In [1]: import numpy as np

In [2]: np.set_printoptions(suppress=True, linewidth=140)

In [3]: W0 = np.load("layer10.npy")

In [4]: W0
Out[4]: 
array([[ 2, -4,  1, -1],
       [ 3, -1, -5, -3],
       [ 2, -4,  1, -1],
       [ 1,  4,  5,  4],
       [ 4, -5, -2, -1]])

In [5]: vec = np.array([-2, -1, -2, -1])

In [6]: target = W0 @ vec

In [7]: np.round(np.linalg.solve(W0.T @ W0, W0.T @ target), 1)
Out[7]: array([-2., -1., -2., -1.])

In [8]: np.round(np.linalg.lstsq(W0, target)[0], 1)
Out[8]: array([-2., -1., -2., -1.])

In [9]: target
Out[9]: array([ -1,   8,  -1, -20,   2])

In [10]: np.round(np.linalg.pinv(W0) @ W0, 1) + 0
Out[10]: 
array([[1., 0., 0., 0.],
       [0., 1., 0., 0.],
       [0., 0., 1., 0.],
       [0., 0., 0., 1.]])

In [11]: rng = np.random.default_rng(63)

In [12]: target = target + 0.1 * rng.normal(size=5)

In [13]: target.round(1)
Out[13]: array([ -0.9,   8.2,  -1.2, -20. ,   2.1])

In [14]: c, *_ = np.linalg.lstsq(W0, target)

In [15]: [round(float(np.linalg.norm(np.linalg.solve(W0.T @ W0 + lam * np.eye(4), W0.T @ target))), 2) for lam in (0, 1, 10, 100)]
Out[15]: [3.15, 3.0, 2.35, 1.02]

In [16]: c.round()
Out[16]: array([-2., -1., -2., -1.])

In [17]: c.round(1)
Out[17]: array([-2., -1., -2., -1.])

In [18]: hat = W0 @ np.linalg.solve(W0.T @ W0, W0.T)

In [19]: np.round(np.linalg.eigvalsh(hat), 1) + 0
Out[19]: array([0., 1., 1., 1., 1.])

In [20]: np.allclose(hat @ hat, hat)
Out[20]: True

In [21]: O, Rm = np.linalg.qr(W0)

In [22]: O.shape, Rm.shape
Out[22]: ((5, 4), (4, 4))

In [23]: np.round(abs(Rm[0, 0]), 1), round(np.linalg.norm(W0[:, 0]), 1)
Out[23]: (np.float64(5.8), np.float64(5.8))

In [24]: np.round(np.abs(np.diag(Rm)), 1)
Out[24]: array([5.8, 6.2, 6.8, 1.4])

In [25]: np.round(O.T @ O, 1) + 0
Out[25]: 
array([[1., 0., 0., 0.],
       [0., 1., 0., 0.],
       [0., 0., 1., 0.],
       [0., 0., 0., 1.]])

In [26]: B = np.array([[-1, -5, 9], [2, 7, 8]])

In [27]: C = np.kron(B, W0)

In [28]: round(np.linalg.norm(C, 2), 1), np.round(np.linalg.norm(B, 2) * np.linalg.norm(W0, 2), 1)
Out[28]: (np.float64(139.8), np.float64(139.8))

In [29]: C
Out[29]: 
array([[ -2,   4,  -1,   1, -10,  20,  -5,   5,  18, -36,   9,  -9],
       [ -3,   1,   5,   3, -15,   5,  25,  15,  27,  -9, -45, -27],
       [ -2,   4,  -1,   1, -10,  20,  -5,   5,  18, -36,   9,  -9],
       [ -1,  -4,  -5,  -4,  -5, -20, -25, -20,   9,  36,  45,  36],
       [ -4,   5,   2,   1, -20,  25,  10,   5,  36, -45, -18,  -9],
       [  4,  -8,   2,  -2,  14, -28,   7,  -7,  16, -32,   8,  -8],
       [  6,  -2, -10,  -6,  21,  -7, -35, -21,  24,  -8, -40, -24],
       [  4,  -8,   2,  -2,  14, -28,   7,  -7,  16, -32,   8,  -8],
       [  2,   8,  10,   8,   7,  28,  35,  28,   8,  32,  40,  32],
       [  8, -10,  -4,  -2,  28, -35, -14,  -7,  32, -40, -16,  -8]])

In [30]: u = np.array([-1, 1, 2])

In [31]: r1 = np.array([3, 3, 0])

In [32]: arr = np.outer(u, r1)

In [33]: arr
Out[33]: 
array([[-3, -3,  0],
       [ 3,  3,  0],
       [ 6,  6,  0]])

In [34]: np.trace(arr)
Out[34]: np.int64(0)

In [35]: np.round(np.sort(np.abs(np.linalg.eigvals(arr))), 1) + 0
Out[35]: array([0., 0., 0.])

In [36]: np.linalg.determinant(arr)
AttributeError: module 'numpy.linalg' has no attribute 'determinant'


In [37]: (arr + arr.T) / 2
Out[37]: 
array([[-3.,  0.,  3.],
       [ 0.,  3.,  3.],
       [ 3.,  3.,  0.]])

In [38]: round(np.linalg.det(arr), 1)
Out[38]: np.float64(0.0)

In [39]: np.kron(np.eye(2, dtype=int), arr)
Out[39]: 
array([[-3, -3,  0,  0,  0,  0],
       [ 3,  3,  0,  0,  0,  0],
       [ 6,  6,  0,  0,  0,  0],
       [ 0,  0,  0, -3, -3,  0],
       [ 0,  0,  0,  3,  3,  0],
       [ 0,  0,  0,  6,  6,  0]])

In [40]: np.einsum("ij,ji->", arr, arr)
Out[40]: np.int64(0)

In [41]: np.round(np.linalg.det(arr.T), 1)
Out[41]: np.float64(0.0)

In [42]: np.round(np.linalg.det(2 * arr), 1), np.round(np.linalg.det(arr), 1)
Out[42]: (np.float64(0.0), np.float64(0.0))

In [43]: F = np.load("sample18.npy")

In [44]: F
Out[44]: 
array([[ 2.1, -0.4,  2.8],
       [-3.3, -4.7, -3.1],
       [-2.4, -2.9, -3.8],
       [ 0.8, -2.1,  5.4],
       [ 2.1, -1.2,  2.8],
       [-4.8, -1.6, -2. ],
       [ 2.3, -1.8,  4.3],
       [ 3.6, -2.8,  2.9],
       [-1.8, -1.9, -3.8],
       [ 3.6, -1.1,  2.2],
       [-1.9, -2.1, -4.8]])

In [45]: Xs = (F - F.mean(axis=0)) / F.std(axis=0)

In [46]: np.round(Xs.std(axis=0), 1)
Out[46]: array([1., 1., 1.])

In [47]: c = np.linalg.lstsq(np.delete(Xs, 0, axis=1), Xs[:, 0])[0]

In [48]: round(1 - np.var(Xs[:, 0] - np.delete(Xs, 0, axis=1) @ c), 1)
Out[48]: np.float64(0.7)

In [49]: c.round(1)
Out[49]: array([0.1, 0.7])

In [50]: M = np.load("block1.npy")

In [51]: M
Out[51]: 
array([[-3,  2,  2],
       [-3,  2,  2],
       [ 3,  2, -1],
       [-3,  3, -1]])

In [52]: B = np.c_[M[:, :1] @ np.array([[2]]), np.array([1, 0, 0, 2])]

In [53]: B
Out[53]: 
array([[-6,  1],
       [-6,  0],
       [ 6,  0],
       [-6,  2]])

In [54]: np.round(np.linalg.norm(B - M @ np.linalg.lstsq(M, B)[0], axis=0), 1) + 0
Out[54]: array([0. , 0.7])

In [55]: np.linalg.matrix_rank(B)
Out[55]: np.int64(2)

In [56]: data = np.load("case4.npy")

In [57]: data
Out[57]: 
array([[-1, -3,  3],
       [-3, -1, -3],
       [ 3, -3, -1]])

In [58]: round(float(np.linalg.det(data)), 1)
Out[58]: 80.0

In [59]: np.linalg.matrix_power(data, 4)
Out[59]: 
array([[ 379, -123,  123],
       [-123,  379, -123],
       [ 123, -123,  379]])

In [60]: mat = np.diag(5 * np.array([5, 0, 4])) + np.array([[2, 4, 1], [2, 2, 3], [4, 1, 5]])

In [61]: mat
Out[61]: 
array([[27,  4,  1],
       [ 2,  2,  3],
       [ 4,  1, 25]])

In [62]: O, Rm = np.linalg.qr(mat)

In [63]: O.shape, Rm.shape
Out[63]: ((3, 3), (3, 3))

In [64]: O.round(1)
Out[64]: 
array([[-1. ,  0.1, -0.1],
       [-0.1, -1. , -0.2],
       [-0.1, -0.2,  1. ]])

In [65]: np.round(O.T @ O, 1) + 0
Out[65]: 
array([[1., 0., 0.],
       [0., 1., 0.],
       [0., 0., 1.]])

In [66]: np.round(np.trace(O @ O.T), 1)
Out[66]: np.float64(3.0)

In [67]: Rm.round(1)
Out[67]: 
array([[-27.4,  -4.2,  -4.9],
       [  0. ,  -1.7,  -8.3],
       [  0. ,   0. ,  23.3]])

In [68]: np.round(np.sort(np.linalg.eigvals(Rm)), 1)
Out[68]: array([-27.4,  -1.7,  23.3])

In [69]: round(float(np.prod(np.diag(Rm))), 1), round(np.linalg.det(Rm), 1)
Out[69]: (1111.0, np.float64(1111.0))

In [70]: np.linalg.matrix_rank(Rm - Rm[0, 0] * np.eye(3))
Out[70]: np.int64(2)

In [71]: [int(np.linalg.matrix_rank(np.linalg.matrix_power(Rm, p))) for p in range(1, 4)]
Out[71]: [3, 3, 3]

In [72]: np.round(np.linalg.matrix_power(Rm - np.diag(np.diag(Rm)), 3), 1)
Out[72]: 
array([[0., 0., 0.],
       [0., 0., 0.],
       [0., 0., 0.]])

In [73]: A = np.load("test17.npy")

In [74]: A.round(1)
Out[74]: 
array([[ 0.1,  0.5, -0.4],
       [ 0.5,  0.7,  0.1],
       [-0.4,  0.1, -0.8]])

In [75]: rank = np.linalg.matrix_rank(A)

In [76]: rank
Out[76]: np.int64(2)

In [77]: N = np.linalg.svd(A)[2][rank:].T

In [78]: np.linalg.matrix_rank(A.T @ A), np.linalg.matrix_rank(A @ A.T)
Out[78]: (np.int64(2), np.int64(2))

In [79]: [int(np.linalg.matrix_rank(A[:, :j + 1])) for j in range(3)]
Out[79]: [1, 2, 2]

In [80]: [int(np.linalg.matrix_rank(A[:i])) for i in range(1, len(A) + 1)]
Out[80]: [1, 2, 2]

In [81]: N.shape
Out[81]: (3, 1)

In [82]: [int(np.linalg.matrix_rank(np.delete(A, i, axis=0))) for i in range(3)]
Out[82]: [2, 2, 2]

In [83]: K = 3 * np.eye(4) + np.ones((4, 4))

In [84]: K
Out[84]: 
array([[4., 1., 1., 1.],
       [1., 4., 1., 1.],
       [1., 1., 4., 1.],
       [1., 1., 1., 4.]])

In [85]: lab = rng.permutation(4)

In [86]: B = K[:, lab] * rng.choice([-1, 1], 4)

In [87]: B
Out[87]: 
array([[-1., -1., -1., -4.],
       [-4., -1., -1., -1.],
       [-1., -1., -4., -1.],
       [-1., -4., -1., -1.]])

In [88]: U, _, Vh = np.linalg.svd(K.T @ B)

In [89]: lab
Out[89]: array([1, 3, 2, 0])

In [90]: np.round(U @ Vh, 1) + 0
Out[90]: 
array([[ 0.,  0.,  0., -1.],
       [-1.,  0.,  0.,  0.],
       [ 0.,  0., -1.,  0.],
       [ 0., -1.,  0.,  0.]])

In [91]: vals, evecs = np.linalg.eig(K)

In [92]: np.round(np.sort(np.linalg.eigvals(K @ K)), 1)
Out[92]: array([ 9.,  9.,  9., 49.])

In [93]: np.round(K @ evecs[:, 0] - vals[0] * evecs[:, 0], 1) + 0
Out[93]: array([0., 0., 0., 0.])

In [94]: vals.round(1)
Out[94]: array([3., 7., 3., 3.])

In [95]: np.round(np.sort(np.linalg.eigvals(K.T)), 1)
Out[95]: array([3., 3., 3., 7.])

In [96]: np.round(np.prod(vals), 1)
Out[96]: np.float64(189.0)

In [97]: (K @ K)[0]
Out[97]: array([19., 10., 10., 10.])

In [98]: np.sort(np.abs(np.fft.fft(K[0]))), np.round(np.sort(np.linalg.svd(K, compute_uv=False)), 1)
Out[98]: (array([3., 3., 3., 7.]), array([3., 3., 3., 7.]))

In [99]: np.fft.fft(K[0])
Out[99]: array([7.+0.j, 3.+0.j, 3.+0.j, 3.+0.j])

In [100]: K @ np.ones(4)
Out[100]: array([7., 7., 7., 7.])

In [101]: hat = np.triu(np.array([[-3, -1, -4, 4], [-2, -4, 0, 3], [0, -1, -4, -5], [4, 0, 0, 3]]), 1) + np.eye(4)

In [102]: B = hat @ K @ np.linalg.inv(hat)

In [103]: np.trace(B), np.trace(K)
Out[103]: (np.float64(16.0), np.float64(16.0))

In [104]: np.round(np.linalg.det(B), 1)
Out[104]: np.float64(189.0)

In [105]: B
Out[105]: 
array([[  3.,   0.,   0.,   0.],
       [  4.,  11.,  20.,  64.],
       [ -4.,  -8., -17., -64.],
       [  1.,   2.,   5.,  19.]])

In [106]: def softmax(z):
     ...:     e = np.exp(z - z.max(axis=-1, keepdims=True))
     ...:     return e / e.sum(axis=-1, keepdims=True)
     ...: 

In [107]: np.round(softmax(K).sum(axis=1), 1)
Out[107]: array([1., 1., 1., 1.])

In [108]: np.round(softmax(K[0]), 1) + 0
Out[108]: array([0.9, 0. , 0. , 0. ])

In [109]: np.round(softmax(K[0] + 3), 1) + 0
Out[109]: array([0.9, 0. , 0. , 0. ])

In [110]: S = K @ K.T / np.sqrt(4)

In [111]: np.round(softmax(S + np.triu(np.full(S.shape, -np.inf), 1)), 1) + 0
Out[111]: 
array([[1., 0., 0., 0.],
       [0., 1., 0., 0.],
       [0., 0., 1., 0.],
       [0., 0., 0., 1.]])

In [112]: np.round(softmax(S), 1) + 0
Out[112]: 
array([[1., 0., 0., 0.],
       [0., 1., 0., 0.],
       [0., 0., 1., 0.],
       [0., 0., 0., 1.]])
